>>> import numpy as np
>>> from numpy import linalg as LA
>>> np.set_printoptions(precision=2, suppress=True, linewidth=200)
>>> rd = lambda a: np.round(a, 2) + 0
>>> feats = np.loadtxt("m.csv", delimiter=",")
>>> feats
array([[-0.6 ,  1.1 , -2.3 , -1.1 , -1.4 ,  0.  ],
       [-0.3 ,  0.3 , -1.3 ,  0.  ,  1.1 ,  1.1 ],
       [-1.1 ,  0.8 , -2.79, -0.8 ,  0.6 ,  1.8 ],
       [-1.  , -1.1 , -3.5 ,  1.9 ,  0.5 , -1.  ],
       [-0.5 ,  1.9 , -2.03, -0.6 ,  0.9 , -0.2 ],
       [-0.6 ,  0.1 , -1.9 , -1.  , -1.9 , -1.7 ],
       [ 1.6 ,  0.3 ,  4.21, -0.1 ,  0.  ,  1.8 ],
       [ 0.7 ,  1.1 ,  1.83, -0.1 ,  0.  , -0.1 ],
       [ 0.4 ,  0.9 ,  0.36, -0.2 , -0.2 ,  1.3 ],
       [-0.5 , -0.5 , -1.14, -0.7 , -0.3 ,  1.4 ],
       [-0.7 ,  0.8 , -2.  ,  0.3 ,  1.8 , -0.2 ],
       [ 0.4 , -0.4 ,  1.3 , -0.8 ,  0.  ,  2.3 ],
       [-1.7 ,  0.9 , -5.26,  0.  ,  0.6 , -0.4 ],
       [-1.7 ,  2.6 , -4.74,  0.4 , -0.6 ,  0.5 ],
       [-0.1 ,  0.1 , -0.38, -1.9 ,  1.1 , -1.2 ],
       [ 0.5 , -1.1 ,  1.31,  0.6 ,  0.8 ,  1.7 ],
       [-0.7 ,  0.1 , -2.12,  0.4 ,  0.1 ,  1.1 ],
       [ 0.2 , -0.9 ,  0.17,  2.2 ,  1.4 , -0.2 ],
       [ 1.5 , -0.2 ,  4.45, -0.4 ,  0.5 ,  0.9 ],
       [ 0.5 ,  1.4 ,  1.  , -0.3 , -0.7 , -2.1 ],
       [ 0.6 ,  1.2 ,  2.05,  0.7 , -0.4 , -0.2 ],
       [-0.2 ,  1.2 , -0.58,  0.2 , -0.9 , -0.4 ],
       [ 1.1 , -0.6 ,  2.93, -0.8 , -1.1 ,  0.6 ],
       [-0.5 , -0.2 , -1.76,  0.7 , -1.2 ,  0.5 ]])
>>> Xc = feats - feats.mean(axis=0)
>>> evecs = LA.svd(Xc)[2][:5]
>>> M2 = Xc - Xc @ evecs.T @ evecs
>>> rd(np.cov(Xc @ evecs.T, rowvar=False))
array([[7.5 , 0.  , 0.  , 0.  , 0.  ],
       [0.  , 1.45, 0.  , 0.  , 0.  ],
       [0.  , 0.  , 1.07, 0.  , 0.  ],
       [0.  , 0.  , 0.  , 0.7 , 0.  ],
       [0.  , 0.  , 0.  , 0.  , 0.54]])
>>> rd(LA.norm(M2) / LA.norm(Xc))
np.float64(0.03)
>>> rd(np.diag(evecs.T @ evecs))
array([0.11, 1.  , 0.89, 1.  , 1.  , 1.  ])
>>> Xc = (feats - feats.mean(axis=0)) / feats.std(axis=0)
>>> np.argwhere(np.abs(Xc) > 2)
array([[ 3,  3],
       [ 5,  4],
       [13,  1],
       [14,  3],
       [17,  3],
       [19,  5]])
>>> coef = LA.lstsq(np.delete(Xc, 3, axis=1), Xc[:, 3])[0]
>>> rd(coef)
array([ 1.14, -0.25, -1.3 ,  0.22, -0.06])
>>> rd(1 - np.var(Xc[:, 3] - np.delete(Xc, 3, axis=1) @ coef))
np.float64(0.16)
>>> Xc = feats - feats.mean(axis=0)
>>> left, sig, Vt = LA.svd(Xc, full_matrices=False)
>>> rd(Xc.mean(axis=0))
array([0., 0., 0., 0., 0., 0.])
>>> np.abs(Vt[0]).argmax()
np.int64(2)
>>> rd(Vt[0] * np.sign(Vt[0, np.abs(Vt[0]).argmax()]))
array([ 0.32, -0.12,  0.93, -0.04, -0.01,  0.13])
>>> rd((sig ** 2).sum() ** 2 / (sig ** 4).sum())
np.float64(2.1)
>>> rd(sig ** 2 / (sig ** 2).sum())
array([0.67, 0.13, 0.09, 0.06, 0.05, 0.  ])
>>> LA.matrix_rank(Xc)
np.int64(6)
>>> np.abs(left[:, 0]).argmax()
np.int64(18)
>>> C2 = np.cov(feats, rowvar=False)
>>> rd(np.corrcoef(feats[:, 0], feats[:, 4])[0, 1])
np.float64(-0.04)
>>> rd(LA.eigvalsh(C2)[::-1])
array([7.5 , 1.45, 1.07, 0.7 , 0.54, 0.01])
>>> rd(feats.std(axis=0))
array([0.87, 0.93, 2.5 , 0.89, 0.92, 1.13])
>>> rd(np.polyfit(feats[:, 0], feats[:, 4], 1))
array([-0.05,  0.02])
>>> np.argsort(-feats.std(axis=0).round(6), kind="stable")
array([2, 5, 1, 4, 3, 0])
>>> rd(C2)
array([[ 0.78, -0.25,  2.24, -0.08, -0.04,  0.22],
       [-0.25,  0.91, -0.71, -0.2 , -0.15, -0.26],
       [ 2.24, -0.71,  6.53, -0.27, -0.1 ,  0.73],
       [-0.08, -0.2 , -0.27,  0.83,  0.22, -0.04],
       [-0.04, -0.15, -0.1 ,  0.22,  0.89,  0.17],
       [ 0.22, -0.26,  0.73, -0.04,  0.17,  1.32]])
>>> rd(np.median(feats, axis=0))
array([-0.25,  0.3 , -0.86, -0.1 ,  0.  ,  0.25])
>>> X = np.loadtxt("case4.csv", delimiter=",")
>>> X
array([[  2.,   4.,  -3.,  -3.,  -1.,   3.,  -2.,   4.,  -6.],
       [  4.,  10.,  -7.,  -3.,  -1.,   7.,   0.,  10., -12.],
       [ -3.,  -7.,   5.,   3.,   1.,  -5.,   1.,  -7.,   9.],
       [ -3.,  -3.,   3.,   9.,   3.,  -3.,   9.,  -3.,   9.],
       [ -1.,  -1.,   1.,   3.,   1.,  -1.,   3.,  -1.,   3.],
       [  3.,   7.,  -5.,  -3.,  -1.,   5.,  -1.,   7.,  -9.],
       [ -2.,   0.,   1.,   9.,   3.,  -1.,  10.,   0.,   6.],
       [  4.,  10.,  -7.,  -3.,  -1.,   7.,   0.,  10., -12.],
       [ -6., -12.,   9.,   9.,   3.,  -9.,   6., -12.,  18.]])
>>> rank = LA.matrix_rank(X)
>>> rank
np.int64(2)
>>> null = LA.svd(X)[2][rank:].T
>>> [int(LA.matrix_rank(X[:i])) for i in range(1, len(X) + 1)]
[1, 2, 2, 2, 2, 2, 2, 2, 2]
>>> LA.matrix_rank(X.T @ X), LA.matrix_rank(X @ X.T)
(np.int64(2), np.int64(2))
>>> [int(LA.matrix_rank(X[:, :j + 1])) for j in range(9)]
[1, 2, 2, 2, 2, 2, 2, 2, 2]
>>> np.allclose(X @ null, 0)
True
>>> left, sig, Vt = LA.svd(X)
>>> evecs = Vt[:(sig > 1e-8).sum()]
>>> rng = np.random.default_rng(32949)
>>> vec = X[8] + 4 * X[0] + rng.integers(2) * np.eye(9)[2]
>>> vec
array([ 2.,  4., -3., -3., -1.,  3., -2.,  4., -6.])
>>> np.allclose(evecs.T @ evecs @ vec, vec)
True
>>> rd(LA.norm(vec - evecs.T @ evecs @ vec))
np.float64(0.0)
>>> rd(evecs.T @ evecs)
array([[ 0.04,  0.07, -0.06, -0.06, -0.02,  0.06, -0.05,  0.07, -0.12],
       [ 0.07,  0.25, -0.16,  0.05,  0.02,  0.16,  0.13,  0.25, -0.22],
       [-0.06, -0.16,  0.11,  0.01,  0.  , -0.11, -0.04, -0.16,  0.17],
       [-0.06,  0.05,  0.01,  0.36,  0.12, -0.01,  0.41,  0.05,  0.19],
       [-0.02,  0.02,  0.  ,  0.12,  0.04,  0.  ,  0.14,  0.02,  0.06],
       [ 0.06,  0.16, -0.11, -0.01,  0.  ,  0.11,  0.04,  0.16, -0.17],
       [-0.05,  0.13, -0.04,  0.41,  0.14,  0.04,  0.5 ,  0.13,  0.14],
       [ 0.07,  0.25, -0.16,  0.05,  0.02,  0.16,  0.13,  0.25, -0.22],
       [-0.12, -0.22,  0.17,  0.19,  0.06, -0.17,  0.14, -0.22,  0.35]])
>>> left, sig, Vt = LA.svd(X)
>>> rd(sig)
array([52.12, 17.88,  0.  ,  0.  ,  0.  ,  0.  ,  0.  ,  0.  ,  0.  ])
>>> np.argmax(sig[:-1] / (sig[1:] + 1e-6)) + 1
np.int64(2)
>>> M2 = left[:, :2] @ np.diag(sig[:2]) @ Vt[:2]
>>> LA.matrix_rank(X, rtol=0.05)
np.int64(2)
>>> rd(LA.norm(X - M2) / LA.norm(X))
np.float64(0.0)
>>> rd(M2)
array([[  2.,   4.,  -3.,  -3.,  -1.,   3.,  -2.,   4.,  -6.],
       [  4.,  10.,  -7.,  -3.,  -1.,   7.,   0.,  10., -12.],
       [ -3.,  -7.,   5.,   3.,   1.,  -5.,   1.,  -7.,   9.],
       [ -3.,  -3.,   3.,   9.,   3.,  -3.,   9.,  -3.,   9.],
       [ -1.,  -1.,   1.,   3.,   1.,  -1.,   3.,  -1.,   3.],
       [  3.,   7.,  -5.,  -3.,  -1.,   5.,  -1.,   7.,  -9.],
       [ -2.,   0.,   1.,   9.,   3.,  -1.,  10.,   0.,   6.],
       [  4.,  10.,  -7.,  -3.,  -1.,   7.,   0.,  10., -12.],
       [ -6., -12.,   9.,   9.,   3.,  -9.,   6., -12.,  18.]])
>>> [round(float(x), 2) for x in LA.svd(X, compute_uv=False)[:3]]
[52.12, 17.88, 0.0]
>>> evals, evecs = LA.eigh(X)
>>> vec = np.array([2, 0, 3, 1, 0, -3, 0, 0, -3])
>>> rd(evecs * np.abs(evals) @ evecs.T)
array([[  2.,   4.,  -3.,  -3.,  -1.,   3.,  -2.,   4.,  -6.],
       [  4.,  10.,  -7.,  -3.,  -1.,   7.,   0.,  10., -12.],
       [ -3.,  -7.,   5.,   3.,   1.,  -5.,   1.,  -7.,   9.],
       [ -3.,  -3.,   3.,   9.,   3.,  -3.,   9.,  -3.,   9.],
       [ -1.,  -1.,   1.,   3.,   1.,  -1.,   3.,  -1.,   3.],
       [  3.,   7.,  -5.,  -3.,  -1.,   5.,  -1.,   7.,  -9.],
       [ -2.,   0.,   1.,   9.,   3.,  -1.,  10.,   0.,   6.],
       [  4.,  10.,  -7.,  -3.,  -1.,   7.,   0.,  10., -12.],
       [ -6., -12.,   9.,   9.,   3.,  -9.,   6., -12.,  18.]])
>>> (np.sign(evecs[:, -1].round(6)) == np.sign(evecs[0, -1].round(6))).astype(int)
array([1, 1, 0, 0, 0, 1, 0, 1, 0])
